>>> import numpy as np
>>> np.set_printoptions(precision=2, suppress=True, linewidth=160, sign=" ")
>>> A = np.loadtxt("x.csv", delimiter=",")
>>> A
array([[ 2., -2.,  1., -1.],
       [ 0., -2.,  0.,  1.],
       [ 0.,  0., -1.,  2.],
       [ 0.,  0.,  0.,  0.]])
>>> vec = np.array([2, 2, 1, 1])
>>> (A @ vec).argmax()
np.int64(2)
>>> A @ vec
array([ 0., -3.,  1.,  0.])
>>> arr = np.loadtxt("layer11.csv", delimiter=",")
>>> arr
array([[-1.98, -3.  ,  1.  ,  3.  ],
       [ 2.  ,  2.02, -2.  , -2.  ],
       [ 3.  , -3.  , -1.98,  1.  ],
       [-2.  , -3.  ,  1.  ,  3.02]])
>>> left, s, Vt = np.linalg.svd(arr, full_matrices=False)
>>> np.allclose(left * s @ Vt, arr)
True
>>> np.abs(left[:, 0]).round(6).argmax()
np.int64(3)
>>> np.round(Vt @ Vt.T, 2) + 0
array([[ 1.,  0.,  0.,  0.],
       [ 0.,  1.,  0.,  0.],
       [ 0.,  0.,  1.,  0.],
       [ 0.,  0.,  0.,  1.]])
>>> rng = np.random.default_rng(6432)
>>> lab = rng.permutation(4)
>>> lab
array([ 3,  0,  2,  1])
>>> other = arr[lab][:, lab]
>>> np.trace(other)
np.float64(1.08)
>>> other = np.array([[2, -1]])
>>> F = np.block([[np.zeros((1, 1)), other], [other.T, np.zeros((2, 2))]])
>>> F
array([[ 0.,  2., -1.],
       [ 2.,  0.,  0.],
       [-1.,  0.,  0.]])
>>> ang = np.radians(36)
>>> Rm = np.eye(3)
>>> Rm[1, 1] = Rm[2, 2] = np.cos(ang)
>>> Rm[1, 2], Rm[2, 1] = -np.sin(ang), np.sin(ang)
>>> Rm
array([[ 1.  ,  0.  ,  0.  ],
       [ 0.  ,  0.81, -0.59],
       [ 0.  ,  0.59,  0.81]])
>>> other = F @ Rm.T
>>> np.allclose(np.linalg.norm(F, axis=1), np.linalg.norm(other, axis=1))
True
>>> round(np.linalg.det(Rm), 2), round(np.trace(Rm), 2)
(np.float64(1.0), np.float64(2.62))
>>> np.round(np.linalg.svd(F, compute_uv=False), 2) + 0, np.round(np.linalg.svd(other, compute_uv=False), 2) + 0
(array([ 2.24,  2.24,  0.  ]), array([ 2.24,  2.24,  0.  ]))
>>> np.round(np.linalg.norm(F, 2) / np.linalg.norm(F), 2)
np.float64(0.71)
>>> left, s, Vt = np.linalg.svd(F)
>>> np.argmax(s[:-1] / (s[1:] + 1e-6)) + 1
np.int64(2)
>>> other = left[:, :2] @ np.diag(s[:2]) @ Vt[:2]
>>> other.round(2) + 0
array([[ 0.,  2., -1.],
       [ 2.,  0.,  0.],
       [-1.,  0.,  0.]])
>>> (F + F.T) / 2
array([[ 0.,  2., -1.],
       [ 2.,  0.,  0.],
       [-1.,  0.,  0.]])
>>> np.linalg.determinant(F)
Traceback (most recent call last):
  File "<python-input-36>", line 1, in <module>
    np.linalg.determinant(F)
    ^^^^^^^^^^^^^^^^^^^^^
AttributeError: module 'numpy.linalg' has no attribute 'determinant'
>>> (F - F.T) / 2
array([[ 0.,  0.,  0.],
       [ 0.,  0.,  0.],
       [ 0.,  0.,  0.]])
>>> u = np.array([1, -1, -1])
>>> np.polyval(u, F[1])
array([ 1., -1., -1.])
>>> np.cross(F[1, :3], F[0, :3])
array([-0.,  2.,  4.])
>>> np.convolve(F[1], u)
array([ 2., -2., -2.,  0.,  0.])
